% ipython --no-banner

In [1]: import numpy as np

In [2]: np.set_printoptions(precision=3, suppress=True, linewidth=100, floatmode="fixed")

In [3]: M2 = np.array([[1, 1], [1, -1]])

In [4]: rng = np.random.default_rng(60)

In [5]: E = np.kron(M2, np.kron(M2, M2))[rng.permutation(8)][:2]

In [6]: E
Out[6]: 
array([[ 1, -1,  1, -1, -1,  1, -1,  1],
       [ 1,  1, -1, -1, -1, -1,  1,  1]])

In [7]: M2 = E + rng.integers(-2, 3, (2, 1)) @ rng.integers(-2, 3, (1, 8))

In [8]: print(M2)
[[ 5  3  1 -3  3  5  3 -3]
 [ 5  5 -1 -3  3  3  5 -3]]

In [9]: print(M2 - E)
[[ 4  4  0 -2  4  4  4 -4]
 [ 4  4  0 -2  4  4  4 -4]]

In [10]: np.round(np.linalg.svd(M2 - E, compute_uv=False), 3) + 0
Out[10]: array([14.142,  0.000])

In [11]: print(np.abs(M2 - E).sum(axis=1))
[26 26]

In [12]: r0, g = M2[1], M2[0]

In [13]: r0 @ g
Out[13]: np.int64(96)

In [14]: pr = (r0 @ g) / (r0 @ r0) * r0

In [15]: round(float((g - pr) @ r0), 3)
Out[15]: 0.0

In [16]: round(float(np.linalg.norm(r0 + g) ** 2 + np.linalg.norm(r0 - g) ** 2), 3)
Out[16]: 416.0

In [17]: np.linalg.matrix_rank(np.outer(r0, g))
Out[17]: np.int64(1)

In [18]: g - pr
Out[18]: array([ 0.714, -1.286,  1.857, -0.429,  0.429,  2.429, -1.286, -0.429])

In [19]: Uu, sv, Vh = np.linalg.svd(E, full_matrices=False)

In [20]: sv / sv[0]
Out[20]: array([1.000, 1.000])

In [21]: print(np.round(Uu.T @ E @ Vh.T, 3) + 0)
[[2.828 0.000]
 [0.000 2.828]]

In [22]: sv
Out[22]: array([2.828, 2.828])

In [23]: print(np.round(Vh @ Vh.T, 3) + 0)
[[1.000 0.000]
 [0.000 1.000]]

In [24]: np.sqrt((sv ** 2).sum()), round(np.linalg.norm(E), 3)
Out[24]: (np.float64(4.0), np.float64(4.0))

In [25]: vec = np.array([2, 7, 6, 9, 5, 0, 3, 4])

In [26]: a = np.maximum(E @ vec, 0)

In [27]: np.maximum(E @ (3 * vec), 0)
Out[27]: array([0, 0])

In [28]: E.T @ a
Out[28]: array([0, 0, 0, 0, 0, 0, 0, 0])

In [29]: a
Out[29]: array([0, 0])

In [30]: M2 = np.array([[2, 3], [3, 3], [2, 2], [0, 2], [3, 1], [2, 0], [2, 3], [2, 1]])

In [31]: np.einsum("ik,kj->ji", E, M2)
Out[31]: 
array([[ 0,  2],
       [-3,  5]])

In [32]: print(np.vstack([E, M2.T]).shape)
(4, 8)

In [33]: A = np.load("arr.npy")

In [34]: print(A)
[[-2.023 -2.906 -3.009]
 [-2.010 -2.914 -3.042]
 [-2.035 -3.072 -2.993]
 [-0.049 -1.998  2.037]
 [-0.063 -2.065  1.937]
 [-0.028 -2.036  1.964]
 [ 1.998 -0.997  0.017]
 [ 2.019 -1.006 -0.017]
 [ 1.962 -0.972 -0.075]]

In [35]: r0 = np.array([2, 1, 2])

In [36]: print(np.correlate(A[7], A[2], "full"))
[-6.043 -3.191 -0.967  2.099  0.035]

In [37]: np.polyval(r0, A[7])
Out[37]: array([12.172,  3.018,  1.984])
